% ipython --no-banner

In [1]: import numpy as np

In [2]: from numpy import linalg as LA

In [3]: np.set_printoptions(suppress=True, linewidth=100)

In [4]: W0 = np.load("a.npy")

In [5]: W0.round(3)
Out[5]: 
array([[ 1.   , -2.001,  3.334],
       [ 1.   ,  4.051,  1.316],
       [ 1.   ,  5.673,  0.776],
       [ 1.   ,  1.05 ,  2.317],
       [ 1.   ,  0.358,  2.547],
       [ 1.   ,  1.8  ,  2.067],
       [ 1.   ,  4.142,  1.286],
       [ 1.   ,  5.5  ,  0.833],
       [ 1.   ,  2.9  ,  1.7  ],
       [ 1.   , -3.126,  3.709],
       [ 1.   , -0.77 ,  2.923],
       [ 1.   ,  0.354,  2.549],
       [ 1.   ,  1.346,  2.218]])

In [6]: # looks like rank 2

In [7]: print(np.allclose(W0[:-1].T @ LA.lstsq(W0[:-1].T, W0[-1])[0], W0[-1]))
True

In [8]: try:
   ...:     LA.inv(W0)
   ...: except LA.LinAlgError as e:
   ...:     print(e)
   ...: 
Last 2 dimensions of the array must be square

In [9]: Uu, sig, VT = LA.svd(W0)

In [10]: sig.round(3) + 0
Out[10]: array([11.634,  8.448,  0.   ])

In [11]: np.argmax(sig[:-1] / (sig[1:] + 1e-6)) + 1
Out[11]: np.int64(2)

In [12]: other = Uu[:, :2] @ np.diag(sig[:2]) @ VT[:2]

In [13]: other.round(3)
Out[13]: 
array([[ 1.   , -2.001,  3.334],
       [ 1.   ,  4.051,  1.316],
       [ 1.   ,  5.673,  0.776],
       [ 1.   ,  1.05 ,  2.317],
       [ 1.   ,  0.358,  2.547],
       [ 1.   ,  1.8  ,  2.067],
       [ 1.   ,  4.142,  1.286],
       [ 1.   ,  5.5  ,  0.833],
       [ 1.   ,  2.9  ,  1.7  ],
       [ 1.   , -3.126,  3.709],
       [ 1.   , -0.77 ,  2.923],
       [ 1.   ,  0.354,  2.549],
       [ 1.   ,  1.346,  2.218]])

In [14]: round(np.abs(W0 - other).max(), 3)
Out[14]: np.float64(0.0)

In [15]: print(round(LA.norm(W0 - other) / LA.norm(W0), 3))
0.0

In [16]: data = np.load("mat.npy")

In [17]: data
Out[17]: 
array([[0.5, 0.5, 0. ],
       [0. , 1. , 0. ],
       [0.5, 0. , 0.5]])

In [18]: r0 = np.array([-1, 1, 1])

In [19]: other = data + np.outer(r0, np.eye(3)[1])

In [20]: LA.matrix_rank(LA.inv(other) - LA.inv(data), tol=1e-8)
Out[20]: np.int64(1)

In [21]: other
Out[21]: 
array([[ 0.5, -0.5,  0. ],
       [ 0. ,  2. ,  0. ],
       [ 0.5,  1. ,  0.5]])

In [22]: X = np.load("run15.npy")

In [23]: print(X)
[[ 7  6  3  5]
 [ 3  2 -1  1]
 [ 2  1 -2  0]
 [ 3  2 -1  1]]

In [24]: other = X[0, 0] * X[1:] - np.outer(X[1:, 0], X[0])

In [25]: other
Out[25]: 
array([[  0,  -4, -16,  -8],
       [  0,  -5, -20, -10],
       [  0,  -4, -16,  -8]])

In [26]: print(np.flatnonzero(~other.round(6).any(axis=1)))
[]

In [27]: np.round(X[:, 0] / X[0, 0], 3)
Out[27]: array([1.   , 0.429, 0.286, 0.429])

In [28]: np.argsort(-LA.norm(other, axis=0).round(6), kind="stable")[:3]
Out[28]: array([2, 3, 1])

In [29]: np.round(LA.norm(other, 2) / LA.norm(other), 3)
Out[29]: np.float64(1.0)

In [30]: rank = LA.matrix_rank(X)

In [31]: rank
Out[31]: np.int64(2)

In [32]: N = LA.svd(X)[2][rank:].T

In [33]: [int(LA.matrix_rank(X[:i])) for i in range(1, len(X) + 1)]
Out[33]: [1, 2, 2, 2]

In [34]: LA.matrix_rank(X.T @ X), LA.matrix_rank(X @ X.T)
Out[34]: (np.int64(2), np.int64(2))

In [35]: N.shape
Out[35]: (4, 2)

In [36]: np.round(X @ N, 3) + 0
Out[36]: 
array([[0., 0.],
       [0., 0.],
       [0., 0.],
       [0., 0.]])

In [37]: np.allclose(X @ N, 0)
Out[37]: True
